In [1]: import numpy as np

In [2]: import numpy.linalg as la

In [3]: np.set_printoptions(precision=2, suppress=True, linewidth=140)

In [4]: rnd = lambda a: np.round(a, 2) + 0

In [5]: J = np.load("mat.npy")

In [6]: print(J)
[[-2.   0.4  2.3 -2.1 -0.2  0.5]
 [ 2.2 -1.1  2.   0.   1.  -0.1]
 [ 1.   1.1 -0.3  0.3  0.  -1. ]
 [-0.7 -1.1  0.6  0.3  0.6 -0.1]
 [ 0.   1.6  0.  -1.6  0.3  1.6]
 [-0.1 -0.4  0.4  0.1  0.6  0.9]]

In [7]: def softmax(z):
   ...:     e = np.exp(z - z.max(axis=-1, keepdims=True))
   ...:     return e / e.sum(axis=-1, keepdims=True)
   ...: 

In [8]: print(softmax(J).sum(axis=1))
[1. 1. 1. 1. 1. 1.]

In [9]: rnd(softmax(J[3]))
Out[9]: array([0.07, 0.05, 0.27, 0.2 , 0.27, 0.13])

In [10]: att = J @ J.T / np.sqrt(6)

In [11]: rnd(softmax(att)[3] @ J)
Out[11]: array([-0.15, -0.43,  1.14, -0.39,  0.47,  0.23])

In [12]: rnd(softmax(att + np.triu(np.full(att.shape, -np.inf), 1)))
Out[12]: 
array([[1.  , 0.  , 0.  , 0.  , 0.  , 0.  ],
       [0.01, 0.99, 0.  , 0.  , 0.  , 0.  ],
       [0.05, 0.22, 0.73, 0.  , 0.  , 0.  ],
       [0.27, 0.26, 0.07, 0.4 , 0.  , 0.  ],
       [0.21, 0.02, 0.03, 0.01, 0.73, 0.  ],
       [0.18, 0.21, 0.06, 0.18, 0.16, 0.21]])

In [13]: Uu, s, Vh = la.svd(J, full_matrices=False)

In [14]: rnd(s)
Out[14]: array([4.21, 3.46, 2.65, 1.78, 0.63, 0.27])

In [15]: np.abs(Uu[:, 0]).round(6).argmax()
Out[15]: np.int64(0)

In [16]: rnd(s / s[0])
Out[16]: array([1.  , 0.82, 0.63, 0.42, 0.15, 0.06])

In [17]: E = np.loadtxt("a.csv", delimiter=",")

In [18]: E
Out[18]: 
array([[ 3.,  4.,  5.],
       [ 6.,  7.,  8.],
       [ 9., 10., 11.],
       [12., 13., 14.]])

In [19]: Uu, s, Vh = la.svd(E)

In [20]: np.argmax(s[:-1] / (s[1:] + 1e-6)) + 1
Out[20]: np.int64(2)

In [21]: rnd(s)
Out[21]: array([31.76,  1.03,  0.  ])

In [22]: M2 = Uu[:, :2] @ np.diag(s[:2]) @ Vh[:2]

In [23]: rnd(la.norm(E - M2) / la.norm(E))
Out[23]: np.float64(0.0)

In [24]: rnd(np.abs(E - M2).max())
Out[24]: np.float64(0.0)

In [25]: la.matrix_rank(M2)
Out[25]: np.int64(2)

In [26]: rnd(M2)
Out[26]: 
array([[ 3.,  4.,  5.],
       [ 6.,  7.,  8.],
       [ 9., 10., 11.],
       [12., 13., 14.]])

In [27]: la.matrix_rank(E, rtol=0.05)
Out[27]: np.int64(1)

In [28]: la.matrix_rank(E, rtol=0.1)
Out[28]: np.int64(1)

In [29]: print(la.cond(E) > 100)
True

In [30]: print(rnd(la.norm(E, 2) / la.norm(E)))
1.0

In [31]: rk = la.matrix_rank(E)

In [32]: rk
Out[32]: np.int64(2)

In [33]: null = la.svd(E)[2][rk:].T

In [34]: [int(la.matrix_rank(np.delete(E, i, axis=0))) for i in range(4)]
Out[34]: [2, 2, 2, 2]

In [35]: rnd(null @ null.T)
Out[35]: 
array([[ 0.17, -0.33,  0.17],
       [-0.33,  0.67, -0.33],
       [ 0.17, -0.33,  0.17]])

In [36]: [int(la.matrix_rank(E[:i])) for i in range(1, len(E) + 1)]
Out[36]: [1, 2, 2, 2]

In [37]: la.matrix_rank(E.T @ E), la.matrix_rank(E @ E.T)
Out[37]: (np.int64(2), np.int64(2))

In [38]: np.allclose(E @ null, 0)
Out[38]: True
